>>> import numpy as np
>>> import numpy.linalg as la
>>> np.set_printoptions(precision=2, suppress=True, linewidth=120, sign=" ")
>>> X = np.load("mat.npy")
>>> X
array([[  1.76,   0.76,   0.71,   1.01,  -1.43,  -3.65,   4.4 ],
       [  0.6 ,  -3.03,  -8.25,  -1.95,   2.31,  -1.93,   0.91],
       [  1.99,  -6.13,   0.61,  -2.19,   1.88,  -5.63,   5.87],
       [ -0.02,  -0.8 ,   0.83,  -1.45,   1.58,  10.55,   1.15],
       [  5.1 ,  -3.94,   3.33,  -3.16,   3.44,  -0.96,   5.47],
       [  1.12,   2.19,  -3.54,   1.76,  -0.95,  -5.67,  -3.32],
       [  0.18,  -3.92,   0.57,   3.19,   1.99,   5.97,   4.92],
       [ -0.03,   5.91,  -6.78,   0.  ,   2.86,   0.08,  -1.58],
       [ -0.56,  -1.46,   3.65,  -2.3 ,  -7.45,  -5.75,   3.8 ],
       [  4.15,   6.58,  -9.98,  -5.9 ,  -0.5 ,  -3.97,  -6.87],
       [ -1.64,   4.95,  -3.15,  -2.77,  -4.55,   3.59,  -1.88],
       [  0.51,  -5.15,   5.36,   3.6 ,  -2.34,   0.94,   1.87],
       [  7.75,   2.66,   2.85,   2.41,  -0.42,   0.05,   4.16],
       [ -1.46,   0.73,  -4.56,  -3.5 ,  -2.47,   4.41,   2.46],
       [  1.55,   6.59,   3.37,   3.25,  -4.45,  -1.76,   0.3 ],
       [ -7.04,  -9.07,  -0.06,  -3.59,   1.36,  -2.35,   2.65],
       [  0.23,  -0.32,   4.87,  -1.29,   6.02,   6.19,  -3.38],
       [ -4.38,  -0.29,   3.05,   1.63,   4.06,  -1.71,   0.48],
       [ -0.16,   0.03,  -4.34,  -1.59,  -1.83,  -1.05,  -1.85],
       [ -0.06,   3.31,   0.3 ,   1.45,  -1.31,  -3.53,  -6.64],
       [ -2.37,  -2.77,  -1.45,   1.  ,  -1.98,   2.11,   0.04],
       [ -0.9 ,  -0.58,   4.22,  -2.33,  -1.23,   2.3 ,  -4.44],
       [  0.89,  -1.47,  -2.08,  -1.53,  -1.  ,  -0.08,   0.29],
       [ -2.46,  -1.49,  -1.28,   0.63,   2.99,   4.65,  -1.03],
       [  5.98,   2.89,  -1.83,   2.73,  -0.81,  -6.4 ,   2.52],
       [ -2.69, -10.6 ,  -1.68,  -1.69,  -3.04,   0.23,  -6.14],
       [  4.03,  -2.72,  -3.49,  -0.11,  -0.22,   2.02,  -3.06],
       [  2.71,  -6.21,  -8.02,  -0.77,   2.13,  -3.78,  -0.85],
       [ -2.9 ,   8.16,  -4.  ,  -3.5 ,   0.61,   3.24,   6.68],
       [ -1.96,  -4.08,  -0.72,  -4.52,   6.27,   2.66,  -3.41],
       [ -0.27,  -2.46,   1.59,  -0.46,  -0.08,   6.01,   5.41],
       [  0.04,   3.3 ,  -5.16,  -3.25,  -1.16,   1.89,  -1.07]])
>>> Xs = X - X.mean(axis=0)
>>> left, s, vt = la.svd(Xs, full_matrices=False)
>>> print(np.abs(left[:, 0]).argmax())
9
>>> print((np.sign(left[:, 0]) == np.sign(left[0, 0])).astype(int))
[ 1  1  0  0  0  1  0  1  0  1  1  0  1  1  1  0  0  0  1  1  0  0  1  0  1  0  1  1  1  0  0  1]
>>> print(s ** 2 / (s ** 2).sum())
[ 0.28  0.2   0.19  0.12  0.09  0.06  0.04]
>>> print(round((s ** 2).sum() ** 2 / (s ** 4).sum(), 2))
5.32
>>> print(np.abs(vt[-1]))
[ 0.33  0.03  0.33  0.88  0.07  0.02  0.05]
>>> np.searchsorted(np.cumsum(s ** 2) / (s ** 2).sum(), 0.9) + 1
np.int64(6)
>>> Xs = (X - X.mean(axis=0)) / X.std(axis=0)
>>> Xs.std(axis=0)
array([ 1.,  1.,  1.,  1.,  1.,  1.,  1.])
>>> np.argwhere(np.abs(Xs) > 2)
array([[  3,   5],
       [  8,   4],
       [  9,   2],
       [  9,   3],
       [ 12,   0],
       [ 15,   0],
       [ 16,   4],
       [ 25,   1],
       [ 29,   4]])
>>> b = la.lstsq(np.delete(Xs, 4, axis=1), Xs[:, 4])[0]
>>> np.abs(b).argmax()
np.int64(4)
>>> print(np.round(1 - np.var(Xs[:, 4] - np.delete(Xs, 4, axis=1) @ b), 2))
0.13
>>> A = np.load("a.npy")
>>> A
array([[-1,  0,  0,  2,  0,  0,  0,  0],
       [ 0,  1,  0, -1,  0,  0,  0,  0],
       [ 0,  0,  2,  0, -1,  1, -2,  0],
       [-2,  2,  0,  1,  0,  0,  0,  0],
       [ 0,  0, -2,  0, -1, -2,  0,  0],
       [ 0,  0, -2,  0,  2,  2,  2,  0],
       [ 0,  0, -2,  0,  0,  1, -2,  0],
       [ 0,  0,  0,  0,  0,  0,  0,  0]])
>>> theta = np.radians(30)
>>> r_ = np.eye(8)
>>> r_[1, 1] = r_[5, 5] = np.cos(theta)
>>> r_[1, 5], r_[5, 1] = -np.sin(theta), np.sin(theta)
>>> r_
array([[ 1.  ,  0.  ,  0.  ,  0.  ,  0.  ,  0.  ,  0.  ,  0.  ],
       [ 0.  ,  0.87,  0.  ,  0.  ,  0.  , -0.5 ,  0.  ,  0.  ],
       [ 0.  ,  0.  ,  1.  ,  0.  ,  0.  ,  0.  ,  0.  ,  0.  ],
       [ 0.  ,  0.  ,  0.  ,  1.  ,  0.  ,  0.  ,  0.  ,  0.  ],
       [ 0.  ,  0.  ,  0.  ,  0.  ,  1.  ,  0.  ,  0.  ,  0.  ],
       [ 0.  ,  0.5 ,  0.  ,  0.  ,  0.  ,  0.87,  0.  ,  0.  ],
       [ 0.  ,  0.  ,  0.  ,  0.  ,  0.  ,  0.  ,  1.  ,  0.  ],
       [ 0.  ,  0.  ,  0.  ,  0.  ,  0.  ,  0.  ,  0.  ,  1.  ]])
>>> other = A @ r_.T
>>> np.allclose(la.norm(A, axis=1), la.norm(other, axis=1))
True
>>> np.allclose(A @ A.T, other @ other.T)
True
>>> other
array([[-1.  ,  0.  ,  0.  ,  2.  ,  0.  ,  0.  ,  0.  ,  0.  ],
       [ 0.  ,  0.87,  0.  , -1.  ,  0.  ,  0.5 ,  0.  ,  0.  ],
       [ 0.  , -0.5 ,  2.  ,  0.  , -1.  ,  0.87, -2.  ,  0.  ],
       [-2.  ,  1.73,  0.  ,  1.  ,  0.  ,  1.  ,  0.  ,  0.  ],
       [ 0.  ,  1.  , -2.  ,  0.  , -1.  , -1.73,  0.  ,  0.  ],
       [ 0.  , -1.  , -2.  ,  0.  ,  2.  ,  1.73,  2.  ,  0.  ],
       [ 0.  , -0.5 , -2.  ,  0.  ,  0.  ,  0.87, -2.  ,  0.  ],
       [ 0.  ,  0.  ,  0.  ,  0.  ,  0.  ,  0.  ,  0.  ,  0.  ]])
>>> round(float(la.det(r_)), 2), np.round(np.trace(r_), 2)
(1.0, np.float64(7.73))
